$ python -q
>>> import numpy as np
>>> import numpy.linalg as la
>>> np.set_printoptions(precision=2, suppress=True, linewidth=160, legacy="1.25")
>>> J = np.array([[0, 1, 2],
...     [2, 3, 3],
...     [4, 4, 5],
...     [6, 6, 6],
...     [7, 8, 7],
...     [9, 8, 9],
...     [11, 9, 11],
...     [12, 10, 11],
...     [13, 11, 11],
...     [14, 13, 12],
...     [15, 15, 13],
...     [15, 15, 15],
...     [16, 16, 15],
...     [17, 16, 17],
...     [18, 17, 18],
...     [18, 17, 19],
...     [19, 19, 19],
...     [20, 21, 20],
...     [20, 22, 20]])
>>> d = la.norm(J[:, None] - J[None], axis=-1)
>>> print(d.mean(axis=1).argmax())
0
>>> print(d.shape)
(19, 19)
>>> print(d[:5, :5])
[[ 0.    3.    5.83  8.77 11.09]
 [ 3.    0.    3.    5.83  8.12]
 [ 5.83  3.    0.    3.    5.39]
 [ 8.77  5.83  3.    0.    2.45]
 [11.09  8.12  5.39  2.45  0.  ]]
>>> print(d[11].round(6).argsort(kind="stable")[:4])
[11 12 10 13]
>>> rng = np.random.default_rng(967)
>>> lab = rng.permutation(3)
>>> out = J[:, lab] * rng.choice([-1, 1], 3)
>>> print(out)
[[  0  -2  -1]
 [ -2  -3  -3]
 [ -4  -5  -4]
 [ -6  -6  -6]
 [ -7  -7  -8]
 [ -9  -9  -8]
 [-11 -11  -9]
 [-12 -11 -10]
 [-13 -11 -11]
 [-14 -12 -13]
 [-15 -13 -15]
 [-15 -15 -15]
 [-16 -15 -16]
 [-17 -17 -16]
 [-18 -18 -17]
 [-18 -19 -17]
 [-19 -19 -19]
 [-20 -20 -21]
 [-20 -20 -22]]
>>> left, _, Vh = la.svd(J.T @ out)
>>> print(lab)
[0 2 1]
>>> print(np.round(la.lstsq(J, out)[0], 2) + 0)
[[-1.  0.  0.]
 [ 0.  0. -1.]
 [ 0. -1.  0.]]
>>> P = J @ la.solve(J.T @ J, J.T)
>>> print(np.round(la.eigvalsh(P), 2) + 0)
[0. 0. 0. 0. 0. 0. 0. 0. 0. 0. 0. 0. 0. 0. 0. 0. 1. 1. 1.]
>>> lab = J[:, 1] > np.median(J[:, 1])
>>> u = J[lab].mean(axis=0) - J[~lab].mean(axis=0)
>>> print(round((((J - J.mean(axis=0)) @ u > 0) == lab).mean(), 2))
0.95
>>> print(u)
[ 9.76 10.26  9.63]
>>> print(lab.astype(int))
[0 0 0 0 0 0 0 0 0 0 1 1 1 1 1 1 1 1 1]
>>> print(np.argsort(-np.abs(u).round(6), kind="stable"))
[1 0 2]
>>> print(((J - J.mean(axis=0)) @ u > 0).astype(int))
[0 0 0 0 0 0 0 0 0 1 1 1 1 1 1 1 1 1 1]
>>> print([round(float(x), 2) for x in la.svd(J, compute_uv=False)[:3]])
[102.71, 3.67, 3.09]
>>> print(la.matrix_rank(J, rtol=0.1))
1
>>> print(np.round(la.norm(J, 2) / la.norm(J), 2))
1.0
>>> m1 = np.loadtxt("run16.csv", delimiter=",")
>>> print(m1)
[[  0.  -9.   4.  -6.   3.  12.]
 [  8.   6.   5.  -3.   0.   0.]
 [  6.   5.  -3.  -9.  -5. -20.]
 [ -1.   1.   3.   1.   0.   0.]
 [  6.   1.   5.  -2.  -1.  -4.]
 [ -4.  -6.  -6.  -3.   3.  12.]
 [ -7.  -6.  -1.   7.   7.  28.]]
>>> r = la.matrix_rank(m1)
>>> print(r)
5
>>> N = la.svd(m1)[2][r:].T
>>> print([int(la.matrix_rank(np.delete(m1, i, axis=0))) for i in range(7)])
[5, 5, 5, 5, 5, 5, 5]
>>> print(np.round(N @ N.T, 2) + 0)
[[ 0.    0.    0.    0.    0.    0.  ]
 [ 0.    0.    0.    0.    0.    0.  ]
 [ 0.    0.    0.    0.    0.    0.  ]
 [ 0.    0.    0.    0.    0.    0.  ]
 [ 0.    0.    0.    0.    0.94 -0.24]
 [ 0.    0.    0.    0.   -0.24  0.06]]
>>> print(N.shape)
(6, 1)
>>> print([int(la.matrix_rank(m1[:i])) for i in range(1, len(m1) + 1)])
[1, 2, 3, 4, 5, 5, 5]
>>> print(la.cond(m1) > 100)
True
>>> print([round(float(x), 2) for x in la.svd(m1, compute_uv=False)[:3]])
[43.49, 14.12, 12.85]
>>> print(la.norm(m1, axis=1).argmax())
6
>>> print(la.norm(m1, axis=1))
[16.91 11.58 24.    3.46  9.11 15.81 31.11]
>>> print(np.round(la.norm(m1[5] - m1[3]), 2))
17.55
>>> print(round(float(la.norm(m1, 2)), 2))
43.49
>>> print(round(la.norm(m1) ** 2 / la.norm(m1, 2) ** 2, 2))
1.22
>>> t = rng.uniform(0, 2 * np.pi, 11)
>>> O, _ = la.qr(np.array([[0.0, 1.3], [1.4, -2.2], [-0.7, -0.1], [-0.3, 1.5], [-0.3, 0.2]]))
>>> data = 5 * np.c_[np.cos(t), np.sin(t)] @ O.T
>>> print(data)
[[-0.55  4.39 -1.69 -1.37 -0.83]
 [ 0.33  4.21 -2.41 -0.65 -0.97]
 [-0.71  4.39 -1.54 -1.5  -0.79]
 [-0.22 -4.25  2.33  0.73  0.96]
 [ 2.75  1.53 -3.3   1.85 -0.9 ]
 [-3.2   0.77  2.57 -2.7   0.5 ]
 [-2.26 -2.49  3.33 -1.25  1.01]
 [ 0.82 -4.38  1.43  1.59  0.77]
 [-2.91 -1.07  3.22 -2.08  0.84]
 [ 1.94  2.95 -3.26  0.9  -1.04]
 [ 2.28 -3.6  -0.31  2.58  0.29]]
>>> C = data[[1, 8]].astype(float)
>>> for _ in range(3):
...     lab = la.norm(data[:, None] - C, axis=-1).argmin(axis=1)
...     C = np.array([data[lab == j].mean(axis=0) for j in range(2)])
... 
>>> print(lab)
[0 0 0 1 0 1 1 1 1 0 1]
>>> print(np.bincount(lab))
[5 6]
>>> print(C[1] - C[0])
[-1.67 -6.    4.54 -0.03  1.63]
>>> u = np.array([3, 2])
>>> print(np.convolve(data[6], u))
[ -6.78 -11.99   5.01   2.9    0.51   2.01]
>>> K = np.array([[1, -2, 3, 2, 3],
...     [3, 1, -2, 3, 2],
...     [2, 3, 1, -2, 3],
...     [3, 2, 3, 1, -2],
...     [-2, 3, 2, 3, 1]])
>>> left, sigma, Vh = la.svd(K, full_matrices=False)
>>> print(np.round(left.T @ left, 2) + 0)
[[1. 0. 0. 0. 0.]
 [0. 1. 0. 0. 0.]
 [0. 0. 1. 0. 0.]
 [0. 0. 0. 1. 0.]
 [0. 0. 0. 0. 1.]]
>>> print(left.shape, sigma.shape, Vh.shape)
(5, 5) (5,) (5, 5)
>>> print((sigma > 1e-8).sum())
5
>>> u, v = K[4], K[2]
>>> print(u @ u)
27
>>> pr = (u @ v) / (u @ u) * u
>>> print(pr)
[-0.3   0.44  0.3   0.44  0.15]
>>> print(la.matrix_rank(np.outer(u, v)))
1
>>> print(round(la.norm(u + v) ** 2 + la.norm(u - v) ** 2, 2))
108.0
>>> out = J / la.norm(J, axis=1, keepdims=True)
>>> G = out @ out.T
>>> print(G[13])
[0.77 0.98 1.   1.   1.   1.   1.   1.   1.   1.   1.   1.   1.   1.   1.   1.   1.   1.   1.  ]
>>> print(round(float(np.degrees(np.arccos(np.clip(G[13, 0], -1, 1)))), 2))
39.26
>>> print((G - 2 * np.eye(19)).round(6).argmax(axis=1))
[ 1  2 15 11 18 13  5  5  7 10  9  3 17 14 13 13  3 18  4]
>>> t3 = np.stack([K, 5 * K, K[::-1]])
>>> print(la.matrix_rank(t3))
[5 5 5]
>>> print(t3.shape)
(3, 5, 5)
>>> mat = np.load("layer11.npy")
>>> print(mat)
[[ 2  1  0  3 -1  1  3]
 [-3  2 -1  0 -2  3 -2]
 [ 3 -2 -2 -3 -1  3 -1]
 [-1  2 -1  1  0  3 -3]
 [-3  2 -1  0 -2  3 -2]
 [-1  1 -2  1  1  2  2]]
>>> out = np.array([[-6, -4, -8],
...     [-3, -7, 3],
...     [-9, -8, -1],
...     [-8, -1, 0],
...     [0, -2, 0],
...     [-3, -2, 6],
...     [6, 8, -4]])
>>> print(np.einsum("ij,ij->i", mat, mat))
[25 31 37 25 31 16]
>>> print(np.einsum("ik,kj->ij", mat, out))
[[-24   6 -19]
 [  0 -12  57]
 [ 15   9  -6]
 [-26 -33  45]
 [  0 -12  57]
 [ 19  22  17]]
>>> print(np.einsum("ik,kj->ji", mat, out))
[[-24   0  15 -26   0  19]
 [  6 -12   9 -33 -12  22]
 [-19  57  -6  45  57  17]]
>>> print(mat @ out)
[[-24   6 -19]
 [  0 -12  57]
 [ 15   9  -6]
 [-26 -33  45]
 [  0 -12  57]
 [ 19  22  17]]
>>> print(out.T @ mat.T)
[[-24   0  15 -26   0  19]
 [  6 -12   9 -33 -12  22]
 [-19  57  -6  45  57  17]]
>>> G = mat.T @ mat
>>> print(np.round(la.svd(mat, compute_uv=False) ** 2, 2) + 0)
[84.01 38.51 28.79  7.87  5.82  0.  ]
>>> print(la.matrix_rank(G))
5
>>> E = np.load("x.npy")
>>> print(E)
[[-3.  5.  0.  0.  0.  0.]
 [ 5.  5.  5.  0.  0.  0.]
 [ 0.  5. -5.  5.  0.  0.]
 [ 0.  0.  5.  0.  5.  0.]
 [ 0.  0.  0.  5. -3.  5.]
 [ 0.  0.  0.  0.  5.  3.]]
>>> lab = rng.permutation(6)
>>> print(lab)
[0 2 5 1 4 3]
>>> out = E[lab][:, lab]
>>> print(np.diag(out))
[-3. -5.  3.  5. -3.  0.]
>>> print(np.trace(out))
-3.0
>>> print(np.allclose(out, E))
False
>>> print(J - J[0])
[[ 0  0  0]
 [ 2  2  1]
 [ 4  3  3]
 [ 6  5  4]
 [ 7  7  5]
 [ 9  7  7]
 [11  8  9]
 [12  9  9]
 [13 10  9]
 [14 12 10]
 [15 14 11]
 [15 14 13]
 [16 15 13]
 [17 15 15]
 [18 16 16]
 [18 16 17]
 [19 18 17]
 [20 20 18]
 [20 21 18]]
>>> print(la.matrix_rank(J))
3
>>> print(J.sum(axis=1))
[ 3  8 13 18 22 26 31 33 35 39 43 45 47 50 53 54 57 61 62]
>>> print(np.unravel_index(np.abs(J).argmax(), J.shape))
(18, 1)
>>> np.zeros(19, 3)
Traceback (most recent call last):
  File "<python-input-97>", line 1, in <module>
    np.zeros(19, 3)
    ~~~~~~~~^^^^^^^
TypeError: Cannot interpret '3' as a data type
>>> print(round(la.eigvalsh(E).min(), 2))
-10.78
>>> try:
...     la.cholesky(E)
... except la.LinAlgError as e:
...     print(repr(e))
... 
LinAlgError('Matrix is not positive definite')
>>> vals, vecs = la.eigh(E)
>>> print(la.svd(E, compute_uv=False))
[10.78  9.39  7.01  6.97  4.25  2.6 ]
>>> print(np.unique(vals.round(6) + 0, return_counts=True)[1])
[1 1 1 1 1 1]
>>> print(np.abs(vecs[:, -1]))
[0.32 0.79 0.38 0.29 0.17 0.13]
>>> print(la.eigvalsh(E + -3 * np.eye(6)))
[-13.78  -9.97  -7.25  -0.4    4.01   6.39]
>>> print(vals.sum(), np.trace(E))
-3.0 -3.0
>>> print(np.round(vecs.T @ E @ vecs, 2) + 0)
[[-10.78   0.     0.     0.     0.     0.  ]
 [  0.    -6.97   0.     0.     0.     0.  ]
 [  0.     0.    -4.25   0.     0.     0.  ]
 [  0.     0.     0.     2.6    0.     0.  ]
 [  0.     0.     0.     0.     7.01   0.  ]
 [  0.     0.     0.     0.     0.     9.39]]
>>> t3 = np.stack([E, 3 * E, E[::-1]])
>>> print(t3.sum(axis=0))
[[-12.  20.   0.   0.   5.   3.]
 [ 20.  20.  20.   5.  -3.   5.]
 [  0.  20. -15.  20.   5.   0.]
 [  0.   5.  15.   5.  20.   0.]
 [  5.   5.   5.  20. -12.  20.]
 [ -3.   5.   0.   0.  20.  12.]]
>>> print(la.matrix_rank(t3))
[6 6 6]
>>> print(la.norm(t3, axis=(1, 2)))
[18.08 54.25 18.08]
>>> X = np.load("m.npy")
>>> print(X)
[[0 1 0]
 [1 0 1]
 [0 1 0]]
>>> print(np.round(mat @ la.pinv(mat) @ mat, 2) + 0)
[[ 2.  1.  0.  3. -1.  1.  3.]
 [-3.  2. -1.  0. -2.  3. -2.]
 [ 3. -2. -2. -3. -1.  3. -1.]
 [-1.  2. -1.  1.  0.  3. -3.]
 [-3.  2. -1.  0. -2.  3. -2.]
 [-1.  1. -2.  1.  1.  2.  2.]]
>>> print(np.unique(mat.round(6), axis=0).shape)
(5, 7)
>>> print(np.allclose(mat[:-1].T @ la.lstsq(mat[:-1].T, mat[-1])[0], mat[-1]))
False
>>> print(la.lstsq(mat[:-1].T, mat[-1])[2])
4
>>> print(np.abs(np.diag(la.qr(mat)[1])) > 1e-9)
[ True  True  True  True  True False]
>>> W0 = np.loadtxt("out0.csv", delimiter=",")
>>> print(W0)
[[ 0.3  -0.4  -0.1  -0.88  0.1  -1.  ]
 [-0.3   2.    1.6   0.81  0.9   0.5 ]
 [-0.7  -2.    2.4   2.14 -1.    1.  ]
 [-1.2   1.    0.7   3.51  0.4   1.  ]
 [-0.3   1.4  -1.4   0.91 -0.6  -0.5 ]
 [ 0.3  -0.7   0.6  -0.87  0.5  -0.8 ]
 [ 0.   -0.4   0.5   0.03  1.6  -0.2 ]
 [-0.3   0.7  -1.8   1.05  0.    1.2 ]
 [-0.9  -0.9  -0.6   2.74  0.4  -0.6 ]
 [-1.4  -0.9  -0.6   4.24  0.6   0.3 ]
 [ 0.5  -0.1   0.3  -1.57 -0.2   1.3 ]
 [ 0.6   0.8   2.8  -1.83 -0.7  -1.3 ]
 [-1.7   1.8   1.1   5.09 -2.3   2.  ]
 [-0.2  -0.6  -0.5   0.6  -0.8   1.1 ]
 [ 0.9  -0.7   1.4  -2.76 -0.5  -0.9 ]
 [-0.6   0.   -0.2   1.79  0.6   0.6 ]
 [-0.1  -0.7   0.    0.4   1.8   0.1 ]
 [ 0.6  -0.8   0.3  -1.87 -1.4  -0.9 ]
 [ 0.4  -0.1  -0.1  -1.21 -0.4  -0.4 ]
 [ 1.3   0.9  -0.4  -3.92 -0.8   0.5 ]
 [-1.6  -0.4   0.5   4.81 -0.4   2.5 ]
 [ 0.5   1.2  -0.6  -1.47 -0.7  -0.5 ]
 [-1.9  -0.6  -1.7   5.65 -0.5   1.  ]
 [ 0.1  -1.2   0.1  -0.29 -0.5  -0.2 ]
 [ 0.4  -0.9  -0.3  -1.16 -0.4  -0.3 ]
 [-0.8   0.7  -0.4   2.42 -0.6  -0.1 ]]
>>> Ac = W0 - W0.mean(axis=0)
>>> vecs = la.svd(Ac)[2][:5]
>>> out = Ac - Ac @ vecs.T @ vecs
>>> print(la.norm(out, axis=1).round(6).argmax())
7
>>> print((Ac @ vecs.T).std(axis=0))
[2.7  1.08 1.03 0.83 0.69]
>>> print(np.round(np.cov(Ac @ vecs.T, rowvar=False), 2) + 0)
[[7.6  0.   0.   0.   0.  ]
 [0.   1.21 0.   0.   0.  ]
 [0.   0.   1.1  0.   0.  ]
 [0.   0.   0.   0.72 0.  ]
 [0.   0.   0.   0.   0.49]]
>>> print(np.round(la.norm(out) / la.norm(Ac), 2))
0.0
